% python3 -q
>>> import numpy as np
>>> from numpy import linalg as LA
>>> np.set_printoptions(precision=2, suppress=True, linewidth=140, sign=" ")
>>> m1 = np.loadtxt("dump.csv", delimiter=",")
>>> print(m1)
[[-1.  5. -5. -2.  2. -3.  0. -2.  3. -3.]
 [ 0.  5.  3.  5.  2. -3. -4. -5.  5.  2.]
 [ 4.  3.  2. -1. -2. -3.  3. -3.  4. -2.]
 [ 1.  3.  1.  2. -2. -3.  2. -4.  5. -3.]
 [ 1.  4.  4. -5. -3.  1.  1. -2.  1.  0.]
 [ 2.  3.  4.  3.  4. -2. -3.  2.  2.  1.]
 [ 5.  1.  5.  5. -3. -5.  2.  2.  0. -4.]
 [-5.  1. -4.  4.  0.  5. -2. -1.  4. -3.]
 [ 1. -2. -4.  2. -2. -1.  2.  5.  1.  2.]
 [-4.  5.  5. -1. -2. -1.  1.  1. -2. -3.]]
>>> t3 = np.stack([m1, -3 * m1, m1[::-1]])
>>> print(t3.shape)
(3, 10, 10)
>>> print((t3 @ m1.T).shape)
(3, 10, 10)
>>> print(LA.matrix_rank(t3))
[ 10  10  10]
>>> print(np.sort(np.abs(LA.eigvals(m1))))
[  0.97   4.57   5.8    5.8    6.45   6.47   6.47   7.4    7.4   10.4 ]
>>> print((m1 + m1.T) / 2)
[[-1.   2.5 -0.5 -0.5  1.5 -0.5  2.5 -3.5  2.  -3.5]
 [ 2.5  5.   3.   4.   3.   0.  -1.5 -2.   1.5  3.5]
 [-0.5  3.   2.   0.   1.   0.5  4.  -3.5  0.   1.5]
 [-0.5  4.   0.   2.  -3.5  0.   3.5  0.   3.5 -2. ]
 [ 1.5  3.   1.  -3.5 -3.   2.5 -1.  -1.  -0.5 -1. ]
 [-0.5  0.   0.5  0.   2.5 -2.  -4.   3.5  0.5  0. ]
 [ 2.5 -1.5  4.   3.5 -1.  -4.   2.   0.   1.  -1.5]
 [-3.5 -2.  -3.5  0.  -1.   3.5  0.  -1.   4.5 -1. ]
 [ 2.   1.5  0.   3.5 -0.5  0.5  1.   4.5  1.   0. ]
 [-3.5  3.5  1.5 -2.  -1.   0.  -1.5 -1.   0.  -3. ]]
>>> m1.inv()
Traceback (most recent call last):
  File "<python-input-11>", line 1, in <module>
    m1.inv()
    ^^^^^^
AttributeError: 'numpy.ndarray' object has no attribute 'inv'
>>> assert m1 == m1.T
Traceback (most recent call last):
  File "<python-input-12>", line 1, in <module>
    assert m1 == m1.T
           ^^^^^^^^^^
ValueError: The truth value of an array with more than one element is ambiguous. Use a.any() or a.all()
>>> Q, R = LA.qr(m1)
>>> print(np.round(abs(R[0, 0]), 2), round(float(LA.norm(m1[:, 0])), 2))
9.49 9.49
>>> print(Q.shape, R.shape)
(10, 10) (10, 10)
>>> print(np.round(Q @ R, 2) + 0)
[[-1.  5. -5. -2.  2. -3.  0. -2.  3. -3.]
 [ 0.  5.  3.  5.  2. -3. -4. -5.  5.  2.]
 [ 4.  3.  2. -1. -2. -3.  3. -3.  4. -2.]
 [ 1.  3.  1.  2. -2. -3.  2. -4.  5. -3.]
 [ 1.  4.  4. -5. -3.  1.  1. -2.  1.  0.]
 [ 2.  3.  4.  3.  4. -2. -3.  2.  2.  1.]
 [ 5.  1.  5.  5. -3. -5.  2.  2.  0. -4.]
 [-5.  1. -4.  4.  0.  5. -2. -1.  4. -3.]
 [ 1. -2. -4.  2. -2. -1.  2.  5.  1.  2.]
 [-4.  5.  5. -1. -2. -1.  1.  1. -2. -3.]]
>>> print(np.abs(np.diag(R)))
[  9.49  11.13   9.87  10.58   7.12   4.81   2.15   7.25   2.34   1.67]
>>> vec = np.array([-5, -9, 7, 8, 3, -9, -1, -2, 0, 7])
>>> rhs = m1 @ vec
>>> print(rhs)
[-75.  77. -31.  -3. -68.  51.  43. -42.   6. -19.]
>>> print(np.round(LA.solve(m1.T, m1[5]), 2) + 0)
[ 0.  0.  0.  0.  0.  1.  0.  0.  0.  0.]
>>> print(np.round(LA.solve(m1, rhs), 2) + 0)
[-5. -9.  7.  8.  3. -9. -1. -2.  0.  7.]
>>> w1 = np.array([[5, 4, 4, 1, 3],
...     [3, 2, 2, 2, 1],
...     [5, 4, 2, 5, 0],
...     [5, 0, 3, 3, 5],
...     [1, 2, 3, 4, 2],
...     [1, 2, 0, 5, 1],
...     [1, 0, 2, 4, 5],
...     [1, 1, 1, 5, 5],
...     [1, 2, 4, 1, 2],
...     [1, 0, 5, 1, 3]])
>>> coef = np.array([-1, 0, 1, -1, 0])
>>> act = np.maximum(m1 @ w1 + coef, 0)
>>> print(act)
[[  0.   0.   0.   0.   0.]
 [ 51.  25.  55.   0.   2.]
 [ 30.  25.  27.   0.   5.]
 [ 23.  10.  18.   0.   0.]
 [  9.  24.   1.   1.   0.]
 [ 57.  40.  53.  43.  32.]
 [ 69.  28.  25.  23.  38.]
 [  0.   0.   0.   1.   0.]
 [  0.   0.  16.   5.  49.]
 [  8.   5.   0.  18.   0.]]
>>> print((act > 0).astype(int))
[[ 0  0  0  0  0]
 [ 1  1  1  0  1]
 [ 1  1  1  0  1]
 [ 1  1  1  0  0]
 [ 1  1  1  1  0]
 [ 1  1  1  1  1]
 [ 1  1  1  1  1]
 [ 0  0  0  1  0]
 [ 0  0  1  1  1]
 [ 1  1  0  1  0]]
>>> basis = np.array([[2, 0, -1], [-3, 3, 1], [-1, 1, -3], [-1, 2, 3], [2, 1, 2]])
>>> print(w1 @ basis)
[[-1 21 -4]
 [-2 13  1]
 [-9 24  8]
 [14 14  5]
 [-7 19  8]
 [-7 17 18]
 [ 6 15 15]
 [ 3 19 22]
 [-5 14 -4]
 [ 2 10 -7]]
>>> J = 2 * np.eye(7) + np.eye(7, k=1)
>>> print(J)
[[ 2.  1.  0.  0.  0.  0.  0.]
 [ 0.  2.  1.  0.  0.  0.  0.]
 [ 0.  0.  2.  1.  0.  0.  0.]
 [ 0.  0.  0.  2.  1.  0.  0.]
 [ 0.  0.  0.  0.  2.  1.  0.]
 [ 0.  0.  0.  0.  0.  2.  1.]
 [ 0.  0.  0.  0.  0.  0.  2.]]
>>> # triangular, det is the product of the diagonal
>>> print(J @ J)
[[ 4.  4.  1.  0.  0.  0.  0.]
 [ 0.  4.  4.  1.  0.  0.  0.]
 [ 0.  0.  4.  4.  1.  0.  0.]
 [ 0.  0.  0.  4.  4.  1.  0.]
 [ 0.  0.  0.  0.  4.  4.  1.]
 [ 0.  0.  0.  0.  0.  4.  4.]
 [ 0.  0.  0.  0.  0.  0.  4.]]
>>> print(LA.matrix_rank(J - J[0, 0] * np.eye(7)))
6
>>> print(np.sort(LA.eigvals(J)))
[ 2.  2.  2.  2.  2.  2.  2.]
>>> vec = np.array([1, -1, -1, 1, -1, -1, -1])
>>> h = np.maximum(J @ vec, 0)
>>> print(J * (h > 1e-9)[:, None])
[[ 2.  1.  0.  0.  0.  0.  0.]
 [ 0.  0.  0.  0.  0.  0.  0.]
 [ 0.  0.  0.  0.  0.  0.  0.]
 [ 0.  0.  0.  2.  1.  0.  0.]
 [ 0.  0.  0.  0.  0.  0.  0.]
 [ 0.  0.  0.  0.  0.  0.  0.]
 [ 0.  0.  0.  0.  0.  0.  0.]]
>>> print(np.maximum(J @ (3 * vec), 0))
[ 3.  0.  0.  3.  0.  0.  0.]
>>> print(np.maximum(J @ vec, 0) - np.maximum(-J @ vec, 0))
[ 1. -3. -1.  1. -3. -3. -2.]
>>> print(np.tanh(J @ vec))
[ 0.76 -1.   -0.76  0.76 -1.   -1.   -0.96]
>>> print(J.T @ h)
[ 2.  1.  0.  2.  1.  0.  0.]
>>> A2 = LA.inv(J)
>>> print(round(LA.slogdet(J)[0], 2))
1.0
>>> print((np.abs(A2) > 1e-9).astype(int))
[[ 1  1  1  1  1  1  1]
 [ 0  1  1  1  1  1  1]
 [ 0  0  1  1  1  1  1]
 [ 0  0  0  1  1  1  1]
 [ 0  0  0  0  1  1  1]
 [ 0  0  0  0  0  1  1]
 [ 0  0  0  0  0  0  1]]
>>> print(J @ A2)
[[ 1.  0.  0.  0.  0.  0.  0.]
 [ 0.  1.  0.  0.  0.  0.  0.]
 [ 0.  0.  1.  0.  0.  0.  0.]
 [ 0.  0.  0.  1.  0.  0.  0.]
 [ 0.  0.  0.  0.  1.  0.  0.]
 [ 0.  0.  0.  0.  0.  1.  0.]
 [ 0.  0.  0.  0.  0.  0.  1.]]
>>> print(LA.det(J) * A2)
[[ 64. -32.  16.  -8.   4.  -2.   1.]
 [  0.  64. -32.  16.  -8.   4.  -2.]
 [  0.   0.  64. -32.  16.  -8.   4.]
 [  0.   0.   0.  64. -32.  16.  -8.]
 [  0.   0.   0.   0.  64. -32.  16.]
 [  0.   0.   0.   0.   0.  64. -32.]
 [  0.   0.   0.   0.   0.   0.  64.]]
>>> vec = np.array([-2, 0, 1, -3, -2, -1, 2])
>>> rhs = J @ vec
>>> print(rhs)
[-4.  1. -1. -8. -5.  0.  4.]
>>> print(LA.solve(J, 3 * rhs))
[-6.  0.  3. -9. -6. -3.  6.]
>>> print(LA.solve(J, rhs + J[:, 2]))
[-2.  0.  2. -3. -2. -1.  2.]
>>> print(LA.solve(J, rhs))
[-2.  0.  1. -3. -2. -1.  2.]
>>> print(LA.solve(J.T, J[2]))
[ 0.  0.  1.  0.  0.  0.  0.]
>>> basis = np.array([[3, 2, 1, 1, 2, 1], [1, 1, 3, 2, 3, 2], [1, 3, 3, 0, 3, 3]])
>>> F = np.repeat(basis, 24 // 3, axis=0)
>>> rng = np.random.default_rng(60)
>>> F = F + 0.3 * rng.normal(size=F.shape)
>>> print(F)
[[ 2.68  1.89  1.24  0.62  1.62  1.32]
 [ 3.35  2.52  0.95  1.28  2.16  1.07]
 [ 3.24  2.09  1.54  1.21  1.86  1.25]
 [ 3.28  1.46  1.1   1.    2.    0.66]
 [ 2.62  2.39  1.43  1.46  1.78  0.71]
 [ 2.93  2.16  1.29  1.16  2.11  1.  ]
 [ 2.85  2.25  0.59  1.51  1.86  0.41]
 [ 3.13  2.08  1.31  1.26  1.92  1.28]
 [ 0.82  1.08  2.57  1.79  2.95  1.69]
 [ 1.34  1.78  2.91  1.85  2.5   2.03]
 [ 0.9   1.01  2.62  1.84  2.91  2.46]
 [ 0.68  1.14  3.09  1.89  2.72  2.21]
 [ 0.89  1.37  3.54  1.59  3.05  1.85]
 [ 0.53  0.66  3.18  2.48  3.09  2.38]
 [ 1.18  1.37  2.73  1.63  3.17  1.58]
 [ 0.56  0.86  3.22  1.86  3.05  1.79]
 [ 1.56  2.88  2.99 -0.04  3.52  3.39]
 [ 1.22  2.83  3.23  0.65  3.13  2.56]
 [ 1.2   3.03  3.07  0.2   2.7   3.29]
 [ 1.17  3.47  2.66 -0.07  3.33  3.16]
 [ 0.85  3.16  3.11 -0.07  3.08  3.59]
 [ 1.19  3.12  3.35 -0.35  2.9   3.14]
 [ 1.14  2.86  3.03 -0.28  2.72  3.22]
 [ 1.05  2.69  3.06  0.06  3.12  2.84]]
>>> print(np.unravel_index(np.abs(F).argmax(), F.shape))
(np.int64(20), np.int64(5))
>>> print(round(float(LA.norm(F)), 2))
26.58
>>> F[24]
Traceback (most recent call last):
  File "<python-input-62>", line 1, in <module>
    F[24]
    ~^^^^
IndexError: index 24 is out of bounds for axis 0 with size 24
>>> np.zeros(24, 6)
Traceback (most recent call last):
  File "<python-input-63>", line 1, in <module>
    np.zeros(24, 6)
    ~~~~~~~~^^^^^^^
TypeError: Cannot interpret '6' as a data type
>>> F[:, 6]
Traceback (most recent call last):
  File "<python-input-64>", line 1, in <module>
    F[:, 6]
    ~^^^^^^
IndexError: index 6 is out of bounds for axis 1 with size 6
>>> print(np.count_nonzero(F))
144
>>> print(F.shape)
(24, 6)
>>> print(LA.svd(F, compute_uv=False))
[ 24.91   7.13   5.52   1.32   1.2    1.17]
>>> print(LA.matrix_rank(F))
6
